In [1]: import numpy as np

In [2]: np.set_printoptions(precision=2, suppress=True, linewidth=100)

In [3]: rd = lambda a: np.round(a, 2) + 0

In [4]: K = np.load("arr.npy")

In [5]: K
Out[5]: 
array([[2.02, 5.  , 5.  ],
       [3.  , 6.02, 3.  ],
       [2.  , 5.  , 5.02]])

In [6]: rng = np.random.default_rng(90332)

In [7]: lab = rng.permutation(3)

In [8]: lab
Out[8]: array([0, 1, 2])

In [9]: out = K[lab][:, lab]

In [10]: rd(np.linalg.det(out)), rd(np.linalg.det(K[lab]))
Out[10]: (np.float64(0.25), np.float64(0.25))

In [11]: rd(np.trace(out))
Out[11]: np.float64(13.06)

In [12]: np.diag(out)
Out[12]: array([2.02, 6.02, 5.02])

In [13]: r0 = np.array([1, -3])

In [14]: np.polyval(r0, K[0])
Out[14]: array([-0.98,  2.  ,  2.  ])

In [15]: rd(np.correlate(K[0], K[2], "full"))
Out[15]: array([10.14, 35.2 , 54.14, 35.  , 10.  ])

In [16]: rd(np.cross(K[0, :3], K[2, :3]))
Out[16]: array([ 0.1 , -0.14,  0.1 ])

In [17]: rd(np.array([np.convolve(row, r0, "same") for row in K]))
Out[17]: 
array([[  2.02,  -1.06, -10.  ],
       [  3.  ,  -2.98, -15.06],
       [  2.  ,  -1.  ,  -9.98]])

In [18]: U, sv, VT = np.linalg.svd(K)

In [19]: np.argmax(sv[:-1] / (sv[1:] + 1e-6)) + 1
Out[19]: np.int64(2)

In [20]: out = U[:, :2] @ np.diag(sv[:2]) @ VT[:2]

In [21]: rd(out)
Out[21]: 
array([[2.01, 5.  , 5.  ],
       [3.  , 6.02, 3.  ],
       [2.01, 5.  , 5.02]])

In [22]: np.linalg.matrix_rank(out)
Out[22]: np.int64(2)

In [23]: np.linalg.matrix_rank(K, rtol=0.05)
Out[23]: np.int64(2)

In [24]: rd(np.linalg.norm(K - out) / np.linalg.norm(K))
Out[24]: np.float64(0.0)

In [25]: rd(np.abs(K - out).max())
Out[25]: np.float64(0.01)

In [26]: feats = np.loadtxt("block5.csv", delimiter=",")

In [27]: rd(feats)
Out[27]: 
array([[ 0.98, -2.37, -1.56],
       [ 0.  ,  1.65, -2.51],
       [-2.84, -0.82, -0.54]])

In [28]: lab = rng.permutation(3)

In [29]: lab
Out[29]: array([1, 2, 0])

In [30]: out = feats[lab][:, lab]

In [31]: rd(np.diag(out))
Out[31]: array([ 1.65, -0.54,  0.98])

In [32]: rd(np.sort(np.abs(np.linalg.eigvals(out))))
Out[32]: array([3., 3., 3.])

In [33]: rd(np.trace(out))
Out[33]: np.float64(2.09)

In [34]: vec = np.array([0, 1, 1])

In [35]: y = feats @ vec

In [36]: rd(y)
Out[36]: array([-3.93, -0.86, -1.35])

In [37]: rd(np.linalg.solve(feats.T, feats[1]))
Out[37]: array([0., 1., 0.])

In [38]: rd(np.linalg.solve(feats, -1 * y))
Out[38]: array([ 0., -1., -1.])
